% ipython --no-banner

In [1]: import numpy as np

In [2]: import numpy.linalg as la

In [3]: np.set_printoptions(suppress=True, linewidth=160)

In [4]: W0 = np.load("m.npy")

In [5]: print(W0)
[[  1  -4  16 -64]
 [  1  -3   9 -27]
 [  1  -2   4  -8]
 [  1  -1   1  -1]
 [  1   0   0   0]
 [  1   1   1   1]
 [  1   2   4   8]
 [  1   3   9  27]]

In [6]: C2 = W0.T @ W0

In [7]: print(np.diag(C2))
[   8   44  452 5684]

In [8]: print(np.round(la.eigvalsh(C2)[::-1], 3))
[5913.569  264.289    7.135    3.007]

In [9]: print(C2)
[[    8    -4    44   -64]
 [   -4    44   -64   452]
 [   44   -64   452 -1024]
 [  -64   452 -1024  5684]]

In [10]: print(np.trace(C2), (W0 ** 2).sum())
6188 6188

In [11]: x0 = np.array([0, 1, 1, 0])

In [12]: target = W0 @ x0

In [13]: print(np.round(la.pinv(W0) @ W0, 3) + 0)
[[1. 0. 0. 0.]
 [0. 1. 0. 0.]
 [0. 0. 1. 0.]
 [0. 0. 0. 1.]]

In [14]: print(np.round(la.solve(W0.T @ W0, W0.T @ target), 3) + 0)
[0. 1. 1. 0.]

In [15]: try:
    ...:     la.solve(W0, target)
    ...: except la.LinAlgError as e:
    ...:     print("failed:", e)
    ...: 
failed: Last 2 dimensions of the array must be square

In [16]: rng = np.random.default_rng(36)

In [17]: target = target + 0.02 * rng.normal(size=8)

In [18]: print(target.round(3))
[11.978  5.994  1.995 -0.005  0.022  2.003  6.007 12.   ]

In [19]: c, *_ = la.lstsq(W0, target)

In [20]: print(c.round())
[ 0.  1.  1. -0.]

In [21]: print(c.round(3) + 0)
[0.008 1.003 0.998 0.   ]

In [22]: x0 = np.array([-1, -3, 0, 1])

In [23]: target = W0 @ x0

In [24]: c, lr = np.zeros(4), 1 / la.norm(W0, 2) ** 2

In [25]: for i in range(30):
    ...:     c -= lr * W0.T @ (W0 @ c - target)
    ...:     if i % 10 == 0: print(i, round(la.norm(W0 @ c - target), 3))
    ...: 
0 8.336
10 7.944
20 7.733

In [26]: print(c.round(3))
[-0.026 -0.051 -0.269  0.728]

In [27]: A2 = W0 + rng.integers(-2, 3, (8, 2)) @ rng.integers(-2, 3, (2, 4))

In [28]: print(A2)
[[  2  -1  19 -65]
 [  3   3  15 -29]
 [  0  -3   3  -9]
 [  3   3   5  -1]
 [  3   3   3   1]
 [ -1  -5  -5   3]
 [  1   3   5   7]
 [  2   6  12  26]]

In [29]: print(la.matrix_rank(A2 - W0, tol=1e-8))
2

In [30]: print(np.round(la.svd(A2 - W0, compute_uv=False), 3) + 0)
[16.048  2.908  0.     0.   ]

In [31]: data = np.load("dump.npy")

In [32]: print(data)
[[6. 5. 0.]
 [5. 6. 0.]
 [0. 0. 6.]]

In [33]: print(np.round(np.sort(la.eigvals(data).real), 3))
[ 1.  6. 11.]

In [34]: print(data @ data)
[[61. 60.  0.]
 [60. 61.  0.]
 [ 0.  0. 36.]]

In [35]: print((la.matrix_power((data != 0) + (data.T != 0) + np.eye(3), 3) > 0).astype(int))
[[1 1 0]
 [1 1 0]
 [0 0 1]]

In [36]: print((data != 0).astype(int))
[[1 1 0]
 [1 1 0]
 [0 0 1]]

In [37]: A2 = np.array([[5, 5, 4], [1, 1, 9], [0, 5, 0]])

In [38]: print(np.einsum("ik,kj->ji", data, A2))
[[35. 31.  0.]
 [35. 31. 30.]
 [69. 74.  0.]]

In [39]: print(la.matrix_rank(np.vstack([data, A2.T])))
3

In [40]: print(A2.T @ data.T)
[[35. 31.  0.]
 [35. 31. 30.]
 [69. 74.  0.]]

In [41]: print(la.matrix_rank(data @ A2))
3

In [42]: print(np.einsum("ij->j", data))
[11. 11.  6.]

In [43]: r0 = np.array([-2, 2, -2])

In [44]: A2 = data + np.outer(r0, np.eye(3)[1])

In [45]: print(la.matrix_rank(A2 - data))
1

In [46]: print(la.matrix_rank(la.inv(A2) - la.inv(data), tol=1e-8))
1

In [47]: W1 = np.array([[1, 1], [2, 3], [1, 3]])

In [48]: c = np.array([3, -5])

In [49]: hid = np.maximum(data @ W1 + c, 0)

In [50]: print(la.matrix_rank(hid))
2

In [51]: print((hid > 0).astype(int))
[[1 1]
 [1 1]
 [1 1]]

In [52]: C = np.array([[2, 7, 4], [5, 1, 8]])

In [53]: print((hid @ C).round(6).argmax(axis=1))
[2 2 2]

In [54]: w, V = la.eig(data)

In [55]: print(np.round(np.sort(la.eigvals(data.T)), 3))
[ 1.  6. 11.]

In [56]: print(np.round(np.sort(la.eigvals(data @ data)), 3))
[  1.  36. 121.]

In [57]: print(round(np.prod(w), 3))
66.0

In [58]: A = np.loadtxt("run5.csv", delimiter=",")

In [59]: print(A)
[[-0.035 -1.984  0.999 -0.996  1.94 ]
 [ 0.028 -2.026  1.04  -0.979  1.993]
 [-0.054 -2.003  0.983 -0.982  2.048]
 [-0.05  -2.022  1.11  -0.933  1.94 ]
 [-0.028 -1.966  0.977 -1.088  2.091]
 [ 0.04  -1.878  1.029 -0.979  2.007]
 [ 0.005 -1.98   1.031 -0.969  2.025]
 [-0.004 -2.062  0.958 -0.995  2.054]
 [ 0.066 -2.125  1.106 -0.999  1.972]
 [-0.021 -1.95   0.981 -1.062  2.059]
 [ 0.087 -2.107  0.866 -1.021  1.944]
 [-0.02  -1.941  0.895 -0.951  2.018]
 [-0.064 -1.974  1.038 -0.958  2.025]
 [ 0.061 -2.077  0.965 -0.911  2.038]
 [ 1.938 -0.986 -1.968 -1.012 -0.005]
 [ 1.984 -0.979 -1.906 -1.15   0.023]
 [ 2.08  -0.965 -2.013 -0.997  0.004]
 [ 1.983 -1.06  -2.039 -1.004  0.053]
 [ 2.045 -0.909 -2.046 -0.912  0.041]
 [ 2.1   -1.06  -2.045 -0.962  0.039]
 [ 1.957 -0.975 -2.046 -1.044 -0.067]
 [ 2.06  -0.925 -2.056 -1.031  0.055]
 [ 2.096 -0.95  -1.953 -1.011  0.045]
 [ 2.073 -0.906 -2.036 -0.968 -0.07 ]
 [ 1.997 -1.044 -2.07  -0.983  0.081]
 [ 2.074 -0.984 -1.968 -0.971 -0.015]
 [ 2.005 -0.896 -1.999 -1.02   0.015]
 [ 1.958 -0.999 -1.92  -0.985  0.034]]

In [60]: r0 = np.array([0, 0, 0])

In [61]: print(np.convolve(A[15], r0))
[0. 0. 0. 0. 0. 0. 0.]

In [62]: print(np.round(np.cross(A[15, :3], A[7, :3]), 3))
[-4.868 -1.893 -4.095]

In [63]: print(np.polyval(r0, A[15]))
[0. 0. 0. 0. 0.]
